>>> import numpy as np
>>> np.set_printoptions(precision=3, suppress=True, linewidth=140)
>>> rd = lambda a: np.round(a, 3) + 0
>>> A = np.array([[-31, -2, 2, 0], [-2, -35, 2, -2], [-1, 3, -16, 2], [-3, 0, -2, 16]])
>>> A2 = np.array([[-9, 5], [8, 4], [-4, -7], [-7, 9]])
>>> A2.T @ A.T
array([[ 255, -256,   83,  -77],
       [-177, -182,  137,  143]])
>>> A2 @ A
Traceback (most recent call last):
  File "<python-input-6>", line 1, in <module>
    A2 @ A
    ~~~^~~
ValueError: matmul: Input operand 1 has a mismatch in its core dimension 0, with gufunc signature (n?,k),(k,m?)->(n?,m?) (size 4 is different from 2)
>>> A @ A2
array([[ 255, -177],
       [-256, -182],
       [  83,  137],
       [ -77,  143]])
>>> A2 = A / np.linalg.norm(A, axis=1, keepdims=True)
>>> gram = A2 @ A2.T
>>> rd(np.linalg.norm(A2, axis=1))
array([1., 1., 1., 1.])
>>> rd(gram)
array([[ 1.   ,  0.124, -0.014,  0.174],
       [ 0.124,  1.   , -0.241, -0.052],
       [-0.014, -0.241,  1.   ,  0.249],
       [ 0.174, -0.052,  0.249,  1.   ]])
>>> (np.abs(gram) > 0.9).astype(int)
array([[1, 0, 0, 0],
       [0, 1, 0, 0],
       [0, 0, 1, 0],
       [0, 0, 0, 1]])
>>> (gram - 2 * np.eye(4)).round(6).argmax(axis=1)
array([3, 0, 3, 2])
>>> np.argwhere(np.triu(np.abs(gram) > 0.95, 1))
array([], shape=(0, 2), dtype=int64)
>>> Q = A.astype(float).copy()
>>> for j in range(4):
...     Q[:, j] -= Q[:, :j] @ (Q[:, :j].T @ Q[:, j])
...     Q[:, j] /= np.linalg.norm(Q[:, j])
... 
>>> rd(Q.T @ Q)
array([[1., 0., 0., 0.],
       [0., 1., 0., 0.],
       [0., 0., 1., 0.],
       [0., 0., 0., 1.]])
>>> Q, R = np.linalg.qr(A)
>>> rd(Q @ R)
array([[-31.,  -2.,   2.,   0.],
       [ -2., -35.,   2.,  -2.],
       [ -1.,   3., -16.,   2.],
       [ -3.,   0.,  -2.,  16.]])
>>> Q.shape, R.shape
((4, 4), (4, 4))
>>> rd(Q.T @ Q)
array([[1., 0., 0., 0.],
       [0., 1., 0., 0.],
       [0., 0., 1., 0.],
       [0., 0., 0., 1.]])
>>> gram = A.T @ A
>>> rd(np.linalg.svd(A, compute_uv=False) ** 2)
array([1310.497,  930.001,  312.157,  192.345])
>>> gram
array([[ 975,  129,  -44,  -46],
       [ 129, 1238, -122,   76],
       [ -44, -122,  268,  -68],
       [ -46,   76,  -68,  264]])
>>> np.diag(gram)
array([ 975, 1238,  268,  264])
>>> f = np.array([-1, 1, -1, 2, -2, -1])
>>> arr = f[np.abs(np.subtract.outer(np.arange(6), np.arange(6)))]
>>> arr
array([[-1,  1, -1,  2, -2, -1],
       [ 1, -1,  1, -1,  2, -2],
       [-1,  1, -1,  1, -1,  2],
       [ 2, -1,  1, -1,  1, -1],
       [-2,  2, -1,  1, -1,  1],
       [-1, -2,  2, -1,  1, -1]])
>>> # symmetric
>>> gram = arr.T @ arr
>>> np.trace(gram), (arr ** 2).sum()
(np.int64(66), np.int64(66))
>>> np.diag(gram)
array([12, 12,  9,  9, 12, 12])
>>> rd(np.linalg.eigvalsh(gram)[::-1])
array([50.13 ,  7.028,  6.626,  1.897,  0.244,  0.075])
>>> (arr @ arr.T).shape
(6, 6)
>>> np.linalg.matrix_rank(gram)
np.int64(6)
>>> M = np.load("case5.npy")
>>> M
array([[ 0.816,  3.223,  1.816,  3.   ,  2.816],
       [-0.607,  1.09 ,  0.393,  3.   ,  1.393],
       [-1.091,  0.363, -0.091,  3.   ,  0.909],
       [ 2.358,  5.538,  3.358,  3.   ,  4.358],
       [ 3.849,  7.773,  4.849,  3.   ,  5.849],
       [ 1.304,  3.956,  2.304,  3.   ,  3.304],
       [-0.57 ,  1.145,  0.43 ,  3.   ,  1.43 ],
       [ 0.884,  3.327,  1.884,  3.   ,  2.884],
       [-0.009,  1.987,  0.991,  3.   ,  1.991],
       [-0.384,  1.424,  0.616,  3.   ,  1.616],
       [ 2.483,  5.724,  3.483,  3.   ,  4.483],
       [ 2.483,  5.724,  3.483,  3.   ,  4.483],
       [ 2.77 ,  6.155,  3.77 ,  3.   ,  4.77 ],
       [ 0.983,  3.474,  1.983,  3.   ,  2.983],
       [-2.074, -1.111, -1.074,  3.   , -0.074],
       [-1.774, -0.661, -0.774,  3.   ,  0.226],
       [ 0.35 ,  2.525,  1.35 ,  3.   ,  2.35 ],
       [-1.407, -0.111, -0.407,  3.   ,  0.593],
       [ 0.708,  3.063,  1.708,  3.   ,  2.708],
       [ 0.643,  2.964,  1.643,  3.   ,  2.643],
       [ 2.475,  5.712,  3.475,  3.   ,  4.475],
       [-5.592, -6.388, -4.592,  3.   , -3.592],
       [ 1.23 ,  3.846,  2.23 ,  3.   ,  3.23 ],
       [-2.53 , -1.795, -1.53 ,  3.   , -0.53 ],
       [-3.042, -2.563, -2.042,  3.   , -1.042]])
>>> rk = np.linalg.matrix_rank(M)
>>> rk
np.int64(3)
>>> null = np.linalg.svd(M)[2][rk:].T
>>> [int(np.linalg.matrix_rank(M[:, :j + 1])) for j in range(5)]
[1, 2, 3, 3, 3]
>>> rd(null @ null.T)
array([[ 0.576,  0.   , -0.333,  0.273, -0.242],
       [ 0.   ,  0.   ,  0.   ,  0.   ,  0.   ],
       [-0.333,  0.   ,  0.667,  0.   , -0.333],
       [ 0.273,  0.   ,  0.   ,  0.182, -0.273],
       [-0.242,  0.   , -0.333, -0.273,  0.576]])
>>> left, s, Vh = np.linalg.svd(M)
>>> rd(s)
array([30.137, 13.359,  0.002,  0.   ,  0.   ])
>>> np.argmax(s[:-1] / (s[1:] + 1e-6)) + 1
np.int64(2)
>>> A2 = left[:, :2] @ np.diag(s[:2]) @ Vh[:2]
>>> rd(np.linalg.norm(M - A2, 2)), rd(s[2])
(np.float64(0.002), np.float64(0.002))
>>> rd(np.abs(M - A2).max())
np.float64(0.001)
>>> rd(A2)
array([[ 0.816,  3.224,  1.816,  3.   ,  2.816],
       [-0.607,  1.09 ,  0.393,  3.   ,  1.393],
       [-1.091,  0.363, -0.091,  3.   ,  0.909],
       [ 2.358,  5.537,  3.358,  3.   ,  4.358],
       [ 3.849,  7.773,  4.849,  3.   ,  5.849],
       [ 1.304,  3.956,  2.304,  3.   ,  3.304],
       [-0.57 ,  1.145,  0.43 ,  3.   ,  1.43 ],
       [ 0.884,  3.326,  1.884,  3.   ,  2.884],
       [-0.009,  1.987,  0.991,  3.   ,  1.991],
       [-0.384,  1.424,  0.616,  3.   ,  1.616],
       [ 2.483,  5.724,  3.483,  3.   ,  4.483],
       [ 2.483,  5.724,  3.483,  3.   ,  4.483],
       [ 2.77 ,  6.155,  3.77 ,  3.   ,  4.77 ],
       [ 0.983,  3.474,  1.983,  3.   ,  2.983],
       [-2.074, -1.111, -1.074,  3.   , -0.074],
       [-1.774, -0.661, -0.774,  3.   ,  0.226],
       [ 0.35 ,  2.525,  1.35 ,  3.   ,  2.35 ],
       [-1.407, -0.111, -0.407,  3.   ,  0.593],
       [ 0.708,  3.062,  1.708,  3.   ,  2.708],
       [ 0.643,  2.964,  1.643,  3.   ,  2.643],
       [ 2.475,  5.712,  3.475,  3.   ,  4.475],
       [-5.592, -6.388, -4.592,  3.   , -3.592],
       [ 1.23 ,  3.845,  2.23 ,  3.   ,  3.23 ],
       [-2.53 , -1.795, -1.53 ,  3.   , -0.53 ],
       [-3.042, -2.563, -2.042,  3.   , -1.042]])
>>> np.linalg.matrix_rank(M, rtol=0.05)
np.int64(2)
>>> np.linalg.matrix_rank(A2)
np.int64(2)
